>>> import numpy as np
>>> import numpy.linalg as la
>>> np.set_printoptions(suppress=True, linewidth=100)
>>> rnd = lambda a: np.round(a, 3) + 0
>>> arr = np.load("dump.npy")
>>> arr
array([[ 4, -5, -6,  3, -9],
       [ 1,  0,  5,  1,  3],
       [ 8,  1, -6,  3, -6],
       [-7,  7, -4, -8,  7],
       [-4, -6,  3, -8, -4]])
>>> Y = arr / np.sqrt((arr ** 2).mean(axis=1, keepdims=True))
>>> rnd(Y[1])
array([0.373, 0.   , 1.863, 0.373, 1.118])
>>> rnd(arr - arr.mean(axis=1, keepdims=True))
array([[ 6.6, -2.4, -3.4,  5.6, -6.4],
       [-1. , -2. ,  3. , -1. ,  1. ],
       [ 8. ,  1. , -6. ,  3. , -6. ],
       [-6. ,  8. , -3. , -7. ,  8. ],
       [-0.2, -2.2,  6.8, -4.2, -0.2]])
>>> la.matrix_rank(Y) == la.matrix_rank(arr)
np.True_
>>> la.matrix_rank(arr - arr.mean(axis=1, keepdims=True))
np.int64(4)
>>> m1 = np.loadtxt("test2.csv", delimiter=",")
>>> rnd(m1)
array([[0.321, 0.345, 0.222, 0.222],
       [0.345, 0.372, 0.239, 0.239],
       [0.222, 0.239, 0.154, 0.154],
       [0.222, 0.239, 0.154, 0.154]])
>>> rnd(np.kron(np.eye(2, dtype=int), m1))
array([[0.321, 0.345, 0.222, 0.222, 0.   , 0.   , 0.   , 0.   ],
       [0.345, 0.372, 0.239, 0.239, 0.   , 0.   , 0.   , 0.   ],
       [0.222, 0.239, 0.154, 0.154, 0.   , 0.   , 0.   , 0.   ],
       [0.222, 0.239, 0.154, 0.154, 0.   , 0.   , 0.   , 0.   ],
       [0.   , 0.   , 0.   , 0.   , 0.321, 0.345, 0.222, 0.222],
       [0.   , 0.   , 0.   , 0.   , 0.345, 0.372, 0.239, 0.239],
       [0.   , 0.   , 0.   , 0.   , 0.222, 0.239, 0.154, 0.154],
       [0.   , 0.   , 0.   , 0.   , 0.222, 0.239, 0.154, 0.154]])
>>> rnd(la.det(m1.T))
np.float64(0.0)
>>> rnd(np.einsum("ii->", m1))
np.float64(1.0)
>>> rnd(la.eigvals(m1))
array([0., 1., 0., 0.])
>>> vals, vecs = la.eigh(m1)
>>> np.abs(vecs[:, -1]).round(6).argmax()
np.int64(1)
>>> rnd(la.eigvalsh(m1 + 5 * np.eye(4)))
array([5., 5., 5., 6.])
>>> rnd(np.abs(vecs[:, -1]))
array([0.566, 0.61 , 0.392, 0.392])
>>> rnd(vals.sum()), rnd(np.trace(m1))
(np.float64(1.0), np.float64(1.0))
>>> (vals > 1e-8).sum(), (vals < -1e-8).sum()
(np.int64(1), np.int64(0))
>>> M = np.array([[2.0, 4.0, 0.0, 0.0, 0.0, 0.0],
...     [4.0, 1.0, 4.0, 0.0, 0.0, 0.0],
...     [0.0, 4.0, 0.0, 4.0, 0.0, 0.0],
...     [0.0, 0.0, 4.0, 0.0, 4.0, 0.0],
...     [0.0, 0.0, 0.0, 4.0, -3.0, 4.0],
...     [0.0, 0.0, 0.0, 0.0, 4.0, -3.0]])
>>> x0 = np.array([3, -7, 7, 0, 1, -7])
>>> target = M @ x0
>>> target
array([-22.,  33., -28.,  32., -31.,  25.])
>>> rnd(la.solve(M, M[:, 5]))
array([0., 0., 0., 0., 0., 1.])
>>> rnd(la.solve(M.T, M[2]))
array([0., 0., 1., 0., 0., 0.])
>>> rnd(la.solve(M, target))
array([ 3., -7.,  7.,  0.,  1., -7.])
>>> rnd(la.solve(M, 3 * target))
array([  9., -21.,  21.,   0.,   3., -21.])
>>> r0, v = M[4], M[5]
>>> r0 @ v
np.float64(-24.0)
>>> p = (r0 @ v) / (r0 @ r0) * r0
>>> rnd(la.norm(r0 + v) ** 2 + la.norm(r0 - v) ** 2)
np.float64(132.0)
>>> rnd((v - p) @ r0)
np.float64(0.0)
>>> rnd(v - p)
array([ 0.   ,  0.   ,  0.   ,  2.341,  2.244, -0.659])
>>> U, sigma, vt = la.svd(M, full_matrices=False)
>>> rnd(np.sqrt((sigma ** 2).sum())), rnd(la.norm(M))
(np.float64(13.528), np.float64(13.528))
>>> rnd(U.T @ M @ vt.T)
array([[8.527, 0.   , 0.   , 0.   , 0.   , 0.   ],
       [0.   , 7.431, 0.   , 0.   , 0.   , 0.   ],
       [0.   , 0.   , 5.442, 0.   , 0.   , 0.   ],
       [0.   , 0.   , 0.   , 4.527, 0.   , 0.   ],
       [0.   , 0.   , 0.   , 0.   , 1.988, 0.   ],
       [0.   , 0.   , 0.   , 0.   , 0.   , 1.   ]])
>>> rnd(sigma)
array([8.527, 7.431, 5.442, 4.527, 1.988, 1.   ])
>>> U.shape, sigma.shape, vt.shape
((6, 6), (6,), (6, 6))
>>> rnd(np.abs(vt[0]))
array([0.052, 0.137, 0.274, 0.447, 0.679, 0.492])
>>> np.abs(U[:, 0]).round(6).argmax()
np.int64(4)
>>> vals, vecs = la.eigh(M)
>>> x0 = np.array([-4, 5, -2, -2, 5, 2])
>>> (np.sign(vecs[:, -1].round(6)) == np.sign(vecs[0, -1].round(6))).astype(int)
array([1, 1, 1, 1, 1, 1])
>>> E = np.load("sample6.npy")
>>> E
array([[ 1.871,  4.036,  8.117],
       [ 3.969, -1.936, -3.962],
       [ 1.09 , -1.1  , -2.151]])
>>> Y = la.inv(arr)
>>> rnd(la.det(arr) * Y)
array([[-1522., -3363.,  -605., -1101.,  -117.],
       [ 3734.,  4839.,  -979.,  1797.,  -159.],
       [ 2244.,  2266.,  -418.,  1342.,  -374.],
       [  502.,  1499.,   517.,   769.,   565.],
       [-3400., -5194.,   726., -2126.,   474.]])
>>> rnd(la.cond(arr))
np.float64(35.617)
>>> (np.abs(Y) > 1e-9).astype(int)
array([[1, 1, 1, 1, 1],
       [1, 1, 1, 1, 1],
       [1, 1, 1, 1, 1],
       [1, 1, 1, 1, 1],
       [1, 1, 1, 1, 1]])
>>> rnd(la.inv(Y))
array([[ 4., -5., -6.,  3., -9.],
       [ 1.,  0.,  5.,  1.,  3.],
       [ 8.,  1., -6.,  3., -6.],
       [-7.,  7., -4., -8.,  7.],
       [-4., -6.,  3., -8., -4.]])
>>> rnd(arr @ Y)
array([[1., 0., 0., 0., 0.],
       [0., 1., 0., 0., 0.],
       [0., 0., 1., 0., 0.],
       [0., 0., 0., 1., 0.],
       [0., 0., 0., 0., 1.]])
>>> rnd(la.det(arr) * la.det(Y))
np.float64(1.0)
